$ ipython --no-banner

In [1]: import numpy as np

In [2]: from numpy import linalg as LA

In [3]: np.set_printoptions(precision=2, suppress=True, linewidth=100)

In [4]: u = np.array([-2, 2, 1, 1, 0, -1, -1])

In [5]: r1 = np.array([8, 5, 0, 9, 1, 7, 4, 2, 6, 0, 3])

In [6]: data = u[:, None] + r1[None, :]

In [7]: data
Out[7]: 
array([[ 6,  3, -2,  7, -1,  5,  2,  0,  4, -2,  1],
       [10,  7,  2, 11,  3,  9,  6,  4,  8,  2,  5],
       [ 9,  6,  1, 10,  2,  8,  5,  3,  7,  1,  4],
       [ 9,  6,  1, 10,  2,  8,  5,  3,  7,  1,  4],
       [ 8,  5,  0,  9,  1,  7,  4,  2,  6,  0,  3],
       [ 7,  4, -1,  8,  0,  6,  3,  1,  5, -1,  2],
       [ 7,  4, -1,  8,  0,  6,  3,  1,  5, -1,  2]])

In [8]: # rank 2

In [9]: vec = np.array([-2, -1, 2, -1, -1, 0, 0, 1, 0, 1, -2])

In [10]: h = np.maximum(data @ vec, 0)

In [11]: h
Out[11]: array([0, 0, 0, 0, 0, 0, 0])

In [12]: data.T @ h
Out[12]: array([0, 0, 0, 0, 0, 0, 0, 0, 0, 0, 0])

In [13]: np.tanh(data @ vec)
Out[13]: array([-1., -1., -1., -1., -1., -1., -1.])

In [14]: out = data[0, 0] * data[1:] - np.outer(data[1:, 0], data[0])

In [15]: out
Out[15]: 
array([[ 0, 12, 32, -4, 28,  4, 16, 24,  8, 32, 20],
       [ 0,  9, 24, -3, 21,  3, 12, 18,  6, 24, 15],
       [ 0,  9, 24, -3, 21,  3, 12, 18,  6, 24, 15],
       [ 0,  6, 16, -2, 14,  2,  8, 12,  4, 16, 10],
       [ 0,  3,  8, -1,  7,  1,  4,  6,  2,  8,  5],
       [ 0,  3,  8, -1,  7,  1,  4,  6,  2,  8,  5]])

In [16]: np.flatnonzero(~out.round(6).any(axis=1))
Out[16]: array([], dtype=int64)

In [17]: LA.matrix_rank(out), LA.matrix_rank(data)
Out[17]: (np.int64(1), np.int64(2))

In [18]: np.round(LA.norm(out) ** 2 / LA.norm(out, 2) ** 2, 2)
Out[18]: np.float64(1.0)

In [19]: np.round(LA.norm(out[5], 1), 2), np.round(LA.norm(out[5], np.inf), 2)
Out[19]: (np.float64(45.0), np.float64(8.0))

In [20]: LA.norm(out, axis=1)
Out[20]: array([65.6, 49.2, 49.2, 32.8, 16.4, 16.4])

In [21]: np.round(LA.norm(out[5] - out[3]), 2)
Out[21]: np.float64(16.4)

In [22]: round(LA.norm(out, "nuc"), 2)
Out[22]: np.float64(103.73)

In [23]: out[5] @ out[3]
Out[23]: np.int64(538)

In [24]: LA.norm(out, axis=1).argmax()
Out[24]: np.int64(0)

In [25]: r = LA.matrix_rank(data)

In [26]: r
Out[26]: np.int64(2)

In [27]: ns = LA.svd(data)[2][r:].T

In [28]: np.allclose(data @ ns, 0)
Out[28]: True

In [29]: ns.shape
Out[29]: (11, 9)

In [30]: [int(LA.matrix_rank(data[:i])) for i in range(1, len(data) + 1)]
Out[30]: [1, 2, 2, 2, 2, 2, 2]

In [31]: [int(LA.matrix_rank(data[:, :j + 1])) for j in range(11)]
Out[31]: [1, 2, 2, 2, 2, 2, 2, 2, 2, 2, 2]

In [32]: gram = data.T @ data

In [33]: np.trace(gram), (data ** 2).sum()
Out[33]: (np.int64(2127), np.int64(2127))

In [34]: (data @ data.T).shape
Out[34]: (7, 7)

In [35]: np.allclose(gram, gram.T)
Out[35]: True

In [36]: feats = np.loadtxt("arr.csv", delimiter=",")

In [37]: feats
Out[37]: 
array([[ 3.,  1.,  2., -3.,  1.,  3., -1.,  0.,  0., -1.],
       [ 1.,  3.,  1.,  2., -3.,  1.,  3., -1.,  0.,  0.],
       [ 2.,  1.,  3.,  1.,  2., -3.,  1.,  3., -1.,  0.],
       [-3.,  2.,  1.,  3.,  1.,  2., -3.,  1.,  3., -1.],
       [ 1., -3.,  2.,  1.,  3.,  1.,  2., -3.,  1.,  3.],
       [ 3.,  1., -3.,  2.,  1.,  3.,  1.,  2., -3.,  1.],
       [-1.,  3.,  1., -3.,  2.,  1.,  3.,  1.,  2., -3.],
       [ 0., -1.,  3.,  1., -3.,  2.,  1.,  3.,  1.,  2.],
       [ 0.,  0., -1.,  3.,  1., -3.,  2.,  1.,  3.,  1.],
       [-1.,  0.,  0., -1.,  3.,  1., -3.,  2.,  1.,  3.]])

In [38]: T = np.stack([feats, 3 * feats, feats[::-1]])

In [39]: T.sum(axis=0)
Out[39]: 
array([[ 11.,   4.,   8., -13.,   7.,  13.,  -7.,   2.,   1.,  -1.],
       [  4.,  12.,   3.,  11., -11.,   1.,  14.,  -3.,   3.,   1.],
       [  8.,   3.,  15.,   5.,   5., -10.,   5.,  15.,  -3.,   2.],
       [-13.,  11.,   5.,   9.,   6.,   9.,  -9.,   5.,  14.,  -7.],
       [  7., -11.,   5.,   6.,  13.,   7.,   9., -10.,   1.,  13.],
       [ 13.,   1., -10.,   9.,   7.,  13.,   6.,   5., -11.,   7.],
       [ -7.,  14.,   5.,  -9.,   9.,   6.,   9.,   5.,  11., -13.],
       [  2.,  -3.,  15.,   5., -10.,   5.,   5.,  15.,   3.,   8.],
       [  1.,   3.,  -3.,  14.,   1., -11.,  11.,   3.,  12.,   4.],
       [ -1.,   1.,   2.,  -7.,  13.,   7., -13.,   8.,   4.,  11.]])

In [40]: T.shape
Out[40]: (3, 10, 10)

In [41]: LA.norm(T, axis=(1, 2))
Out[41]: array([20.25, 60.75, 20.25])
